$ ipython --no-banner

In [1]: import numpy as np

In [2]: import numpy.linalg as la

In [3]: np.set_printoptions(precision=1, suppress=True, linewidth=140, legacy="1.25")

In [4]: rd = lambda a: np.round(a, 1) + 0

In [5]: rng = np.random.default_rng(48)

In [6]: t = rng.uniform(0, 2 * np.pi, 31)

In [7]: Q, _ = la.qr(np.array([[2.0, 0.2], [-0.8, -1.7], [0.3, -1.7]]))

In [8]: A = 20 * np.c_[np.cos(t), np.sin(t)] @ Q.T

In [9]: rd(A)
Out[9]: 
array([[ 12.2, -13.8,  -7.7],
       [ 16.7,   1.1,  10.9],
       [ 18.6,  -6.2,   4.1],
       [  8.9,   9.4,  15.2],
       [ 12.9,   6.2,  14. ],
       [ -9.9,  14.4,   9.7],
       [ 17. ,   0.6,  10.5],
       [ 18.6,  -5. ,   5.4],
       [  0.3,  13.6,  14.7],
       [ -7.2, -10.5, -15.4],
       [-16.2,  -2. , -11.5],
       [-17.2,  -0.2, -10.1],
       [ 17.7,  -9.2,   0.4],
       [ 11.2, -14.1,  -8.6],
       [-10.4,  -8.3, -14.9],
       [  8.4, -14.6, -10.7],
       [ 11.4,   7.5,  14.6],
       [  7.3,  10.5,  15.4],
       [  4. ,  12.2,  15.3],
       [  3.6, -14.4, -13.4],
       [-18.6,   5.6,  -4.7],
       [  1.4,  13.2,  14.9],
       [ 13.4,   5.7,  13.8],
       [ 17.3, -10. ,  -0.7],
       [ 11.6, -14. ,  -8.3],
       [  7.8,  10.2,  15.4],
       [-12. ,  13.9,   7.9],
       [-12.8,  -6.2, -14. ],
       [ -2.7, -12.7, -15.2],
       [  8.4, -14.6, -10.7],
       [-16.7,  10.8,   1.9]])

In [10]: G = np.cov(A, rowvar=False)

In [11]: rd(A.std(axis=0))
Out[11]: array([12.1, 10.4, 11.5])

In [12]: rd(np.median(A, axis=0))
Out[12]: array([ 7.8, -0.2,  1.9])

In [13]: rd(np.corrcoef(A.T))
Out[13]: 
array([[ 1. , -0.2,  0.4],
       [-0.2,  1. ,  0.8],
       [ 0.4,  0.8,  1. ]])

In [14]: np.argwhere(np.triu(np.abs(np.corrcoef(A.T)) > 0.8, 1))
Out[14]: array([[1, 2]])
